>>> import numpy as np
>>> np.set_printoptions(precision=3, suppress=True, linewidth=120)
>>> def rnd(a):
...     return np.round(a, 3) + 0
... 
>>> A = np.load("test5.npy")
>>> A
array([[2, 0, 0, 0],
       [2, 0, 0, 0],
       [1, 4, 1, 0],
       [3, 3, 1, 3]])
>>> [round(float(x), 3) for x in np.linalg.svd(A, compute_uv=False)[:3]]
[6.474, 2.952, 1.837]
>>> print(np.linalg.cond(A) > 100)
True
>>> np.linalg.matrix_rank(A, rtol=0.1)
np.int64(3)
>>> U, sig, vt = np.linalg.svd(A)
>>> evecs = vt[:(sig > 1e-8).sum()]
>>> rng = np.random.default_rng(803238)
>>> x = A[2] + -3 * A[1] + rng.integers(2) * np.eye(4)[1]
>>> x
array([-5.,  4.,  1.,  0.])
>>> rnd(evecs.T @ evecs)
array([[ 1.   ,  0.   ,  0.   ,  0.   ],
       [ 0.   ,  0.942,  0.234, -0.019],
       [ 0.   ,  0.234,  0.065,  0.078],
       [ 0.   , -0.019,  0.078,  0.994]])
>>> np.allclose(evecs.T @ evecs @ x, x)
True
>>> rnd(np.linalg.norm(x - evecs.T @ evecs @ x))
np.float64(0.0)
>>> E = np.load("dump.npy")
>>> E
array([[-0.8  ,  0.1  ,  0.7  ,  3.091,  1.3  , -0.4  ,  0.1  ,  0.9  ,  1.2  , -0.4  ,  0.1  ,  0.4  ,  0.   ],
       [ 0.4  ,  0.1  , -0.3  , -2.226, -1.2  , -0.9  , -0.4  ,  0.6  ,  0.9  , -1.   ,  1.3  , -0.3  , -0.6  ],
       [-1.2  , -0.7  ,  0.5  ,  1.702,  1.   , -1.6  , -1.1  , -1.2  ,  0.8  , -0.1  ,  0.   ,  0.5  ,  0.8  ],
       [ 1.1  ,  0.   , -1.2  ,  0.379,  0.3  , -1.4  ,  0.2  , -0.4  ,  1.2  ,  0.2  ,  1.2  ,  0.2  , -0.3  ],
       [-0.1  , -0.6  , -0.3  , -0.516, -0.5  ,  0.2  , -0.9  ,  0.1  , -1.1  ,  0.4  ,  1.3  ,  0.4  , -0.1  ],
       [ 0.9  , -0.6  , -0.3  ,  0.799,  0.4  ,  1.4  ,  0.9  ,  0.2  ,  0.2  ,  1.2  ,  2.2  ,  0.8  , -0.1  ],
       [ 0.7  , -1.4  , -0.9  ,  0.18 ,  0.   ,  1.8  , -0.3  ,  1.5  ,  1.7  , -0.9  , -1.5  , -1.5  , -0.8  ],
       [ 0.6  ,  0.1  , -0.9  , -3.191, -1.5  ,  0.3  ,  1.   , -1.1  ,  0.2  ,  1.6  , -0.6  ,  1.2  , -1.8  ],
       [-0.4  , -0.5  ,  0.7  , -3.83 , -1.9  , -0.9  , -1.4  , -1.   ,  3.   ,  0.4  ,  1.2  ,  0.4  , -2.1  ],
       [-1.9  ,  1.8  ,  0.1  ,  3.328,  1.6  ,  0.5  ,  0.4  , -0.6  , -0.8  ,  0.6  , -1.8  ,  0.2  ,  0.9  ],
       [-0.3  , -1.6  ,  0.1  , -1.365, -0.6  ,  1.1  ,  1.   , -1.5  , -1.5  ,  0.2  ,  0.5  , -0.6  ,  0.   ],
       [-2.2  ,  0.4  , -0.9  , -0.397, -0.4  , -0.2  , -0.2  ,  0.5  , -0.1  , -0.6  ,  1.7  ,  0.4  , -0.7  ]])
>>> f, v = E[9], E[0]
>>> rnd(f @ f)
np.float64(26.356)
>>> rnd(f @ v)
np.float64(12.137)
>>> pr = (f @ v) / (f @ f) * f
>>> rnd(np.linalg.norm(f + v) ** 2 + np.linalg.norm(f - v) ** 2)
np.float64(82.98)
>>> rnd((v - pr) @ f)
np.float64(0.0)
